% python3 -q
>>> import numpy as np
>>> np.set_printoptions(precision=3, suppress=True, linewidth=140, floatmode="fixed")
>>> X = np.loadtxt("dump.csv", delimiter=",")
>>> X
array([[ 2.629, -0.008,  1.269,  2.569],
       [ 2.067, -0.001,  1.032,  2.053],
       [ 2.250, -0.046,  1.130,  2.247],
       [ 0.901,  0.017,  0.418,  0.849],
       [-7.177,  0.018, -3.570, -7.178],
       [ 5.354,  0.019,  2.691,  5.393],
       [-1.338,  0.005, -0.677, -1.317],
       [ 0.733,  0.004,  0.386,  0.732],
       [-1.939,  0.001, -0.991, -1.966],
       [ 0.768, -0.019,  0.347,  0.751],
       [-1.287, -0.008, -0.690, -1.297],
       [-3.569, -0.008, -1.795, -3.579],
       [-3.837, -0.009, -1.877, -3.809],
       [ 0.987,  0.014,  0.491,  0.962],
       [ 0.804, -0.001,  0.394,  0.830],
       [-1.774, -0.023, -0.877, -1.783],
       [ 1.920, -0.027,  0.981,  1.950],
       [ 0.024, -0.005,  0.035, -0.005],
       [-0.150, -0.009, -0.047, -0.131],
       [-1.522, -0.036, -0.758, -1.561],
       [ 1.403,  0.003,  0.701,  1.406]])
>>> d = np.linalg.norm(X[:, None] - X[None], axis=-1)
>>> np.unravel_index(d.round(6).argmax(), d.shape)
(np.int64(4), np.int64(5))
>>> np.flatnonzero(d[11] < d.mean() / 2)
array([11, 12])
>>> np.linalg.matrix_rank(d ** 2)
np.int64(6)
>>> d.mean(axis=1).argmax()
np.int64(4)
